$ python -q
>>> import numpy as np
>>> import numpy.linalg as la
>>> np.set_printoptions(suppress=True, linewidth=120)
>>> rnd = lambda a: np.round(a, 4) + 0
>>> m1 = np.load("case7.npy")
>>> print(rnd(m1))
[[-0.7921  0.5891 -0.1426  0.0721]
 [-0.297  -0.1867  0.4692 -0.8104]
 [-0.198  -0.4288 -0.8263 -0.3069]
 [-0.4951 -0.659   0.2772  0.4938]]
>>> # orthonormal columns
>>> rng = np.random.default_rng(59718)
>>> z = rng.permutation(4)
>>> print(z)
[3 1 0 2]
>>> B = m1[z][:, z]
>>> print(rnd(np.sort(np.abs(la.eigvals(B)))))
[1. 1. 1. 1.]
>>> vec = np.array([-1, 1, -2, 1])
>>> print(rnd(m1.T @ (m1 @ vec)))
[-1.  1. -2.  1.]
>>> print(4 - la.matrix_rank(m1 - np.eye(4), tol=1e-8))
1
>>> print(rnd(np.abs(la.eigvals(m1))))
[1. 1. 1. 1.]
>>> cov = m1.T @ m1
>>> print(rnd(np.diag(cov)))
[1. 1. 1. 1.]
>>> print(rnd(cov))
[[1. 0. 0. 0.]
 [0. 1. 0. 0.]
 [0. 0. 1. 0.]
 [0. 0. 0. 1.]]
>>> M = np.load("a.npy")
>>> print(M)
[[-1. -4.  0. -2.]
 [-1. -5. -1.  2.]
 [ 4. -2.  1.  0.]
 [ 0.  0.  0.  2.]]
>>> B = M + rng.integers(-2, 3, (4, 3)) @ rng.integers(-2, 3, (3, 4))
>>> print(B)
[[  0.  -3.  -2.  -3.]
 [ -3. -10.  -2.   3.]
 [  7.   1.   1.  -1.]
 [  0.   3.   2.   2.]]
>>> print(rnd(la.svd(B - M, compute_uv=False)))
[7.576  3.334  1.2203 0.    ]
>>> print(B - M)
[[ 1.  1. -2. -1.]
 [-2. -5. -1.  1.]
 [ 3.  3.  0. -1.]
 [ 0.  3.  2.  0.]]
>>> print(np.abs(B - M).sum(axis=1))
[5. 9. 7. 5.]
>>> vec = np.array([-3, 2, -3, 5])
>>> rhs = m1 @ vec
>>> print(rnd(rhs))
[ 4.3427 -4.9419  0.6805  1.8043]
>>> print(rnd(la.solve(m1, rhs + m1[:, 0])))
[-2.  2. -3.  5.]
>>> print(rnd(la.solve(m1.T, m1[1])))
[0. 1. 0. 0.]
>>> print(rnd(la.solve(m1, rhs)))
[-3.  2. -3.  5.]
>>> O = M.astype(float).copy()
>>> for j in range(4):
...     O[:, j] -= O[:, :j] @ (O[:, :j].T @ O[:, j])
...     O[:, j] /= la.norm(O[:, j])
... 
>>> print(rnd(O.T @ M))
[[ 4.2426  0.2357  1.1785  0.    ]
 [ 0.      6.7041  0.4061 -0.2983]
 [ 0.      0.      0.668  -2.8127]
 [ 0.      0.      0.      2.    ]]
>>> print(rnd(O.T @ O))
[[1. 0. 0. 0.]
 [0. 1. 0. 0.]
 [0. 0. 1. 0.]
 [0. 0. 0. 1.]]
>>> print(rnd(O))
[[-0.2357 -0.5884  0.7735  0.    ]
 [-0.2357 -0.7375 -0.6328  0.    ]
 [ 0.9428 -0.3315  0.0352  0.    ]
 [ 0.      0.      0.      1.    ]]
>>> print(np.einsum("ii->", M))
-3.0
>>> print(rnd(np.poly(M)))
[  1.   3. -17.  -5.  38.]
>>> print(rnd(la.det(M[::-1])))
38.0
>>> print(np.einsum("ij,ji->", M, M))
43.0
>>> B = np.array([[0], [2], [-2]])
>>> mat = np.block([[np.zeros((3, 3)), B], [B.T, np.zeros((1, 1))]])
>>> print(mat)
[[ 0.  0.  0.  0.]
 [ 0.  0.  0.  2.]
 [ 0.  0.  0. -2.]
 [ 0.  2. -2.  0.]]
>>> # rank 2
>>> B = np.array([[-1, 2], [1, -1]])
>>> basis = np.kron(B, mat)
>>> print(rnd(la.norm(basis, 2)), rnd(la.norm(B, 2) * la.norm(mat, 2)))
7.4049 7.4049
>>> print(basis.shape)
(8, 8)
>>> print(la.matrix_rank(basis))
4
>>> print(np.unique(mat.round(6), axis=0).shape)
(4, 4)
>>> print(rnd(mat @ la.pinv(mat) @ mat))
[[ 0.  0.  0.  0.]
 [ 0.  0.  0.  2.]
 [ 0.  0.  0. -2.]
 [ 0.  2. -2.  0.]]
>>> print(np.allclose(mat[:-1].T @ la.lstsq(mat[:-1].T, mat[-1])[0], mat[-1]))
False
>>> print(np.abs(np.diag(la.qr(mat)[1])) > 1e-9)
[False  True False  True]
>>> print(rnd(np.trace(la.pinv(mat) @ mat)))
2.0
>>> print(la.lstsq(mat[:-1].T, mat[-1])[2])
1
>>> print(np.all(la.eigvalsh(mat) > 0))
False
>>> print([round(float(la.det(mat[:i, :i])), 2) + 0 for i in range(1, 5)])
[0.0, 0.0, 0.0, 0.0]
>>> evals, vecs = la.eigh(mat)
>>> print(rnd(la.svd(mat, compute_uv=False)))
[2.8284 2.8284 0.     0.    ]
>>> print(rnd(la.eigvalsh(mat @ mat)))
[0. 0. 8. 8.]
>>> print(rnd(evals))
[-2.8284  0.      0.      2.8284]
>>> print(rnd(la.eigvalsh(mat + 2 * np.eye(4))))
[-0.8284  2.      2.      4.8284]
>>> print(evals.sum(), np.trace(mat))
0.0 0.0
>>> print(np.unique(evals.round(6) + 0, return_counts=True)[1])
[1 2 1]
>>> print((evals > 1e-8).sum(), (evals < -1e-8).sum())
1 1
>>> print(rnd(vecs @ np.diag(evals) @ vecs.T))
[[ 0.  0.  0.  0.]
 [ 0.  0.  0.  2.]
 [ 0.  0.  0. -2.]
 [ 0.  2. -2.  0.]]
>>> left, sig, Vh = la.svd(mat)
>>> print(rnd(sig))
[2.8284 2.8284 0.     0.    ]
>>> B = left[:, :2] @ np.diag(sig[:2]) @ Vh[:2]
>>> print(la.matrix_rank(mat, rtol=0.05))
2
>>> print(B)
[[ 0.  0.  0.  0.]
 [ 0.  0.  0.  2.]
 [ 0.  0.  0. -2.]
 [ 0.  2. -2.  0.]]
>>> arr = np.load("data.npy")
>>> print(arr)
[[ 5  6  7  8]
 [ 9 10 11 12]
 [13 14 15 16]
 [17 18 19 20]]
>>> def softmax(z):
...     e = np.exp(z - z.max(axis=-1, keepdims=True))
...     return e / e.sum(axis=-1, keepdims=True)
... 
>>> print(rnd(softmax(arr[3])))
[0.0321 0.0871 0.2369 0.6439]
>>> S = arr @ arr.T / np.sqrt(4)
>>> print(rnd(softmax(S)))
[[0. 0. 0. 1.]
 [0. 0. 0. 1.]
 [0. 0. 0. 1.]
 [0. 0. 0. 1.]]
>>> print(softmax(S).round(6).argmax(axis=1))
[3 3 3 3]
